$ ipython --no-banner

In [1]: import numpy as np

In [2]: import numpy.linalg as la

In [3]: np.set_printoptions(precision=2, suppress=True, linewidth=140)

In [4]: W0 = np.loadtxt("out17.csv", delimiter=",")

In [5]: print(W0)
[[ 0.24  0.69 -0.29 -0.06  0.45  0.77]
 [ 0.98  1.   -1.    0.97 -0.25  0.93]
 [ 0.94  0.98 -1.    0.97 -0.76 -0.06]
 [-0.88 -0.99  0.99 -0.73 -0.49 -0.97]
 [-0.74 -0.89  0.96 -0.78  0.33 -0.3 ]
 [-0.78 -0.89  0.98 -0.83  0.45 -0.16]
 [ 1.    1.   -1.    1.   -0.95 -0.18]
 [ 0.77  0.96 -0.96  0.69  0.12  0.81]
 [ 0.97  1.   -1.    0.97 -0.2   0.93]
 [-0.79 -0.45  0.99 -0.96  0.93  0.95]
 [ 0.92  1.   -0.99  0.71  0.74  1.  ]
 [ 0.71  0.71 -0.97  0.85 -0.66 -0.48]
 [ 0.09  0.04 -0.23  0.16 -0.14 -0.15]]

In [6]: Z = W0[[1, 0]].astype(float)

In [7]: for _ in range(5):
   ...:     labels = la.norm(W0[:, None] - Z, axis=-1).argmin(axis=1)
   ...:     Z = np.array([W0[labels == j].mean(axis=0) for j in range(2)])
   ...: 

In [8]: print(labels)
[0 0 0 1 1 1 0 0 0 1 0 0 0]

In [9]: print(np.abs(Z[1] - Z[0]).argmax())
2

In [10]: print(np.bincount(labels))
[9 4]

In [11]: print(Z[1] - Z[0])
[-1.53 -1.62  1.81 -1.52  0.49 -0.52]

In [12]: E = np.array([[0, 0, 1, 1], [0, 0, 0, 0], [1, 0, 0, 1], [1, 0, 1, 0]])

In [13]: # symmetric

In [14]: print(round(la.norm(E, "nuc"), 2))
4.0

In [15]: print(la.norm(E, axis=1).argmax())
0

In [16]: print(E[3] @ E[2])
1

In [17]: print(np.round(la.norm(E, 1), 2), round(float(la.norm(E, np.inf)), 2))
2.0 2.0

In [18]: print(np.round(la.norm(E[3], 1), 2), round(la.norm(E[3], np.inf), 2))
2.0 1.0

In [19]: print(np.all(la.eigvalsh(E) > 0))
False

In [20]: rank = la.matrix_rank(E)

In [21]: print(rank)
3

In [22]: N = la.svd(E)[2][rank:].T

In [23]: print([int(la.matrix_rank(E[:, :j + 1])) for j in range(4)])
[1, 1, 2, 3]

In [24]: print(np.round(N @ N.T, 2) + 0)
[[0. 0. 0. 0.]
 [0. 1. 0. 0.]
 [0. 0. 0. 0.]
 [0. 0. 0. 0.]]

In [25]: print([int(la.matrix_rank(E[:i])) for i in range(1, len(E) + 1)])
[1, 1, 2, 3]

In [26]: print(np.round(E @ N, 2) + 0)
[[0.]
 [0.]
 [0.]
 [0.]]

In [27]: print(np.round(N[:, 0] / N[np.abs(N[:, 0]).round(6).argmax(), 0], 2) + 0)
[0. 1. 0. 0.]

In [28]: print([int(la.matrix_rank(np.delete(E, i, axis=0))) for i in range(4)])
[2, 3, 2, 2]

In [29]: left, s, Vh = la.svd(E)

In [30]: vecs = Vh[:(s > 1e-8).sum()]

In [31]: rng = np.random.default_rng(850652)

In [32]: x = E[2] + 5 * E[0] + rng.integers(2) * np.eye(4)[1]

In [33]: print(x)
[1. 1. 5. 6.]

In [34]: print(la.matrix_rank(np.vstack([E, x])))
4

In [35]: print(np.round(la.norm(x - vecs.T @ vecs @ x), 2))
1.0

In [36]: print(np.allclose(vecs.T @ vecs @ x, x))
False

In [37]: arr = np.loadtxt("run1.csv", delimiter=",")

In [38]: print(arr)
[[ 13.  -9.   1.  -4.   2.   1.   3.  -2.   0.]
 [ -9.   9.   3.   6.   0.   3.  -9.   0.   6.]
 [  1.   3.   5.   4.   2.   5.  -9.  -2.   8.]
 [ -4.   6.   4.   5.   1.   4.  -9.  -1.   7.]
 [  2.   0.   2.   1.   1.   2.  -3.  -1.   3.]
 [  1.   3.   5.   4.   2.   5.  -9.  -2.   8.]
 [  3.  -9.  -9.  -9.  -3.  -9.  18.   3. -15.]
 [ -2.   0.  -2.  -1.  -1.  -2.   3.   1.  -3.]
 [  0.   6.   8.   7.   3.   8. -15.  -3.  13.]]

In [39]: # null space of dimension 7

In [40]: print(np.argsort(-la.norm(arr, axis=0).round(6), kind="stable")[:3])
[6 8 1]

In [41]: print(la.cond(arr) > 100)
True

In [42]: print(np.round(la.norm(arr, 2) / la.norm(arr), 2))
0.93

In [43]: left, s, Vh = la.svd(arr)

In [44]: vecs = Vh[:(s > 1e-8).sum()]

In [45]: x = arr[1] + 4 * arr[4] + rng.integers(2) * np.eye(9)[2]

In [46]: print(x)
[ -1.   9.  12.  10.   4.  11. -21.  -4.  18.]

In [47]: print(np.diag(vecs.T @ vecs))
[0.63 0.3  0.12 0.11 0.04 0.12 0.36 0.04 0.29]

In [48]: print(np.allclose(vecs.T @ vecs @ x, x))
False

In [49]: print(vecs.T @ vecs)
[[ 0.63 -0.39  0.11 -0.14  0.12  0.11  0.03 -0.12  0.1 ]
 [-0.39  0.3   0.01  0.15 -0.05  0.01 -0.16  0.05  0.06]
 [ 0.11  0.01  0.12  0.07  0.06  0.12 -0.19 -0.06  0.18]
 [-0.14  0.15  0.07  0.11  0.01  0.07 -0.17 -0.01  0.12]
 [ 0.12 -0.05  0.06  0.01  0.04  0.06 -0.07 -0.04  0.08]
 [ 0.11  0.01  0.12  0.07  0.06  0.12 -0.19 -0.06  0.18]
 [ 0.03 -0.16 -0.19 -0.17 -0.07 -0.19  0.36  0.07 -0.31]
 [-0.12  0.05 -0.06 -0.01 -0.04 -0.06  0.07  0.04 -0.08]
 [ 0.1   0.06  0.18  0.12  0.08  0.18 -0.31 -0.08  0.29]]

In [50]: ev, vecs = la.eigh(arr)

In [51]: x = np.array([3, -1, 1, 2, -3, 3, -1, 3, -2])

In [52]: print(np.round(vecs * np.maximum(ev, 0) @ vecs.T, 2) + 0)
[[ 13.  -9.   1.  -4.   2.   1.   3.  -2.   0.]
 [ -9.   9.   3.   6.   0.   3.  -9.   0.   6.]
 [  1.   3.   5.   4.   2.   5.  -9.  -2.   8.]
 [ -4.   6.   4.   5.   1.   4.  -9.  -1.   7.]
 [  2.   0.   2.   1.   1.   2.  -3.  -1.   3.]
 [  1.   3.   5.   4.   2.   5.  -9.  -2.   8.]
 [  3.  -9.  -9.  -9.  -3.  -9.  18.   3. -15.]
 [ -2.   0.  -2.  -1.  -1.  -2.   3.   1.  -3.]
 [  0.   6.   8.   7.   3.   8. -15.  -3.  13.]]

In [53]: print(round(float(x @ arr @ x / (x @ x)), 2), np.round(ev[0], 2), round(float(ev[-1]), 2))
1.57 -0.0 50.13

In [54]: print((np.sign(vecs[:, -1].round(6)) == np.sign(vecs[0, -1].round(6))).astype(int))
[1 0 0 0 0 0 1 1 0]

In [55]: feats = np.load("x.npy")

In [56]: print(feats.round(2) + 0)
[[-0.1   0.15  0.12 -0.28 -0.01 -0.44  0.82  0.12]
 [-0.58 -0.09 -0.07 -0.29 -0.58 -0.32 -0.28 -0.25]
 [-0.21  0.04 -0.51  0.27  0.42 -0.56 -0.21  0.29]
 [ 0.63 -0.38 -0.25  0.12 -0.52 -0.3   0.04  0.16]
 [ 0.39  0.72 -0.03 -0.43 -0.05 -0.17 -0.33  0.05]
 [-0.1   0.55 -0.14  0.67 -0.39  0.1   0.2  -0.13]
 [ 0.24 -0.04  0.15  0.15  0.25 -0.38 -0.01 -0.83]
 [-0.03  0.    0.79  0.3  -0.06 -0.34 -0.25  0.33]]

In [57]: q, vecs = la.qr(feats[:, :3])[0], la.qr(feats[:, 3:])[0]

In [58]: s = la.svd(q.T @ vecs, compute_uv=False)

In [59]: print(round(float(la.norm(q @ q.T - vecs @ vecs.T, 2)), 2))
1.0

In [60]: print(np.degrees(np.arccos(s.clip(0, 1))))
[90. 90. 90.]

In [61]: print((s > 0.9).sum())
0

In [62]: x = np.array([-4, -1, 2, 2, 1, 4, -2, 1])

In [63]: print(8 - la.matrix_rank(feats - np.eye(8), tol=1e-8))
1

In [64]: print(np.abs(la.eigvals(feats)))
[1. 1. 1. 1. 1. 1. 1. 1.]

In [65]: print(np.sort(np.abs(np.degrees(np.angle(la.eigvals(feats))))))
[  0.    38.32  38.32 108.32 108.32 125.49 125.49 180.  ]

In [66]: print(round(float(la.det(feats)), 2))
-1.0

In [67]: print(np.round(la.inv(feats), 2) + 0)
[[-0.1  -0.58 -0.21  0.63  0.39 -0.1   0.24 -0.03]
 [ 0.15 -0.09  0.04 -0.38  0.72  0.55 -0.04  0.  ]
 [ 0.12 -0.07 -0.51 -0.25 -0.03 -0.14  0.15  0.79]
 [-0.28 -0.29  0.27  0.12 -0.43  0.67  0.15  0.3 ]
 [-0.01 -0.58  0.42 -0.52 -0.05 -0.39  0.25 -0.06]
 [-0.44 -0.32 -0.56 -0.3  -0.17  0.1  -0.38 -0.34]
 [ 0.82 -0.28 -0.21  0.04 -0.33  0.2  -0.01 -0.25]
 [ 0.12 -0.25  0.29  0.16  0.05 -0.13 -0.83  0.33]]

In [68]: x = np.array([0, 1, 1, 1, 2, 2, 2, 1])

In [69]: h1 = np.maximum(feats @ x, 0)

In [70]: print(np.maximum(feats @ (3 * x), 0))
[2.57 0.   0.   0.   0.   2.28 0.   0.39]

In [71]: print(h1)
[0.86 0.   0.   0.   0.   0.76 0.   0.13]

In [72]: print(np.maximum(feats @ x, 0) - np.maximum(-feats @ x, 0))
[ 0.86 -3.05 -0.62 -1.91 -0.79  0.76 -0.84  0.13]

In [73]: print(np.flatnonzero(h1 > 1e-9))
[0 5 7]

In [74]: print(np.round(feats[:, 1] @ feats[:, 6], 2))
0.0

In [75]: print(np.round(feats @ feats.T, 2) + 0)
[[1. 0. 0. 0. 0. 0. 0. 0.]
 [0. 1. 0. 0. 0. 0. 0. 0.]
 [0. 0. 1. 0. 0. 0. 0. 0.]
 [0. 0. 0. 1. 0. 0. 0. 0.]
 [0. 0. 0. 0. 1. 0. 0. 0.]
 [0. 0. 0. 0. 0. 1. 0. 0.]
 [0. 0. 0. 0. 0. 0. 1. 0.]
 [0. 0. 0. 0. 0. 0. 0. 1.]]

In [76]: X = np.load("case16.npy")

In [77]: print(X)
[[-0.56 -0.02  0.71  0.43]
 [-0.52 -0.25  0.08 -0.81]
 [-0.48 -0.48 -0.63  0.39]
 [ 0.44 -0.84  0.31  0.01]]

In [78]: th = np.radians(120)

In [79]: r_ = np.eye(4)

In [80]: r_[1, 1] = r_[0, 0] = np.cos(th)

In [81]: r_[1, 0], r_[0, 1] = -np.sin(th), np.sin(th)

In [82]: print(r_)
[[-0.5   0.87  0.    0.  ]
 [-0.87 -0.5   0.    0.  ]
 [ 0.    0.    1.    0.  ]
 [ 0.    0.    0.    1.  ]]

In [83]: B = X @ r_.T

In [84]: print(round(la.det(r_), 2), round(np.trace(r_), 2))
1.0 1.0

In [85]: print(np.abs(B - X).max(axis=0))
[1.39 1.13 0.   0.  ]

In [86]: print(np.allclose(X @ X.T, B @ B.T))
True

In [87]: print(np.allclose(la.norm(X, axis=1), la.norm(B, axis=1)))
True

In [88]: x = np.array([1, 3, 1, 3])

In [89]: print(round(la.norm(x), 2), round(la.norm(X @ x), 2))
4.47 4.47

In [90]: print(np.round(la.det(X), 2))
-1.0

In [91]: print(np.abs(la.eigvals(X)))
[1. 1. 1. 1.]

In [92]: print(np.sort(np.abs(np.degrees(np.angle(la.eigvals(X))))))
[  0.   135.41 135.41 180.  ]

In [93]: B = X + rng.integers(-2, 3, (4, 2)) @ rng.integers(-2, 3, (2, 4))

In [94]: print(B)
[[-2.56  1.98  1.71 -0.57]
 [ 3.48 -4.25 -1.92  1.19]
 [-0.48 -0.48 -0.63  0.39]
 [ 1.44 -0.84  0.31 -0.99]]

In [95]: print(B - X)
[[-2.  2.  1. -1.]
 [ 4. -4. -2.  2.]
 [ 0.  0.  0.  0.]
 [ 1.  0.  0. -1.]]

In [96]: m1 = np.load("a.npy")

In [97]: print(m1)
[[-0.04 -0.2  -0.42  0.32  0.69]
 [ 0.15 -0.61  0.32  0.08  0.23]
 [-0.11 -0.06 -0.28  0.5  -0.26]
 [ 0.66 -0.24 -0.25  0.02 -0.06]
 [ 0.11 -0.31  0.19 -0.56  0.16]
 [-0.48 -0.28 -0.47 -0.3   0.07]
 [-0.18 -0.57 -0.08  0.06 -0.58]
 [-0.29 -0.15  0.56  0.43  0.14]
 [-0.4   0.04  0.06 -0.23  0.12]]

In [98]: x = np.array([-1, 1, 0, 1, -2])

In [99]: rhs = m1 @ x

In [100]: print(np.round(la.pinv(m1) @ m1, 2) + 0)
[[1. 0. 0. 0. 0.]
 [0. 1. 0. 0. 0.]
 [0. 0. 1. 0. 0.]
 [0. 0. 0. 1. 0.]
 [0. 0. 0. 0. 1.]]

In [101]: print(np.round(la.solve(m1.T @ m1, m1.T @ rhs), 2) + 0)
[-1.  1.  0.  1. -2.]

In [102]: rhs = rhs + 0.02 * rng.normal(size=9)

In [103]: print(rhs)
[-1.21 -1.11  1.09 -0.76 -1.29 -0.25  0.84  0.28 -0.03]

In [104]: b, *_ = la.lstsq(m1, rhs)

In [105]: print([round(float(la.norm(la.solve(m1.T @ m1 + lam * np.eye(5), m1.T @ rhs))), 2) for lam in (0, 1, 10, 100)])
[2.64, 1.32, 0.24, 0.03]

In [106]: print(b.round())
[-1.  1. -0.  1. -2.]

In [107]: print(np.round(m1.T @ (rhs - m1 @ b), 2) + 0)
[0. 0. 0. 0. 0.]

In [108]: B = np.c_[m1[:, :2] @ np.array([[-1, 1], [2, 1]]), np.array([-1, 0, 1, -2, 2, 2, -1, -1, 2])]

In [109]: print(B.round(2) + 0)
[[-0.36 -0.24 -1.  ]
 [-1.38 -0.47  0.  ]
 [ 0.   -0.17  1.  ]
 [-1.14  0.43 -2.  ]
 [-0.72 -0.2   2.  ]
 [-0.09 -0.76  2.  ]
 [-0.95 -0.75 -1.  ]
 [-0.01 -0.45 -1.  ]
 [ 0.49 -0.36  2.  ]]

In [110]: print(np.round(la.norm(B - m1 @ la.lstsq(m1, B)[0], axis=0), 2) + 0)
[0.   0.   2.69]

In [111]: print(la.matrix_rank(np.c_[m1, B]))
6

In [112]: print(np.round(la.lstsq(m1, B[:, 0])[0], 2) + 0)
[-1.  2.  0.  0.  0.]

In [113]: B = m1 / np.sqrt((m1 ** 2).mean(axis=1, keepdims=True))

In [114]: print(la.norm(B, axis=1))
[2.24 2.24 2.24 2.24 2.24 2.24 2.24 2.24 2.24]

In [115]: print(np.round(m1 - m1.mean(axis=1, keepdims=True), 2) + 0)
[[-0.11 -0.27 -0.49  0.25  0.62]
 [ 0.11 -0.65  0.28  0.05  0.2 ]
 [-0.07 -0.01 -0.24  0.54 -0.22]
 [ 0.64 -0.26 -0.28 -0.01 -0.09]
 [ 0.19 -0.22  0.27 -0.48  0.24]
 [-0.18  0.01 -0.18 -0.01  0.36]
 [ 0.09 -0.3   0.19  0.33 -0.31]
 [-0.43 -0.29  0.43  0.29  0.  ]
 [-0.32  0.13  0.14 -0.15  0.2 ]]

In [116]: print(la.matrix_rank(m1 - m1.mean(axis=1, keepdims=True)))
4

In [117]: print(la.matrix_rank(B) == la.matrix_rank(m1))
True
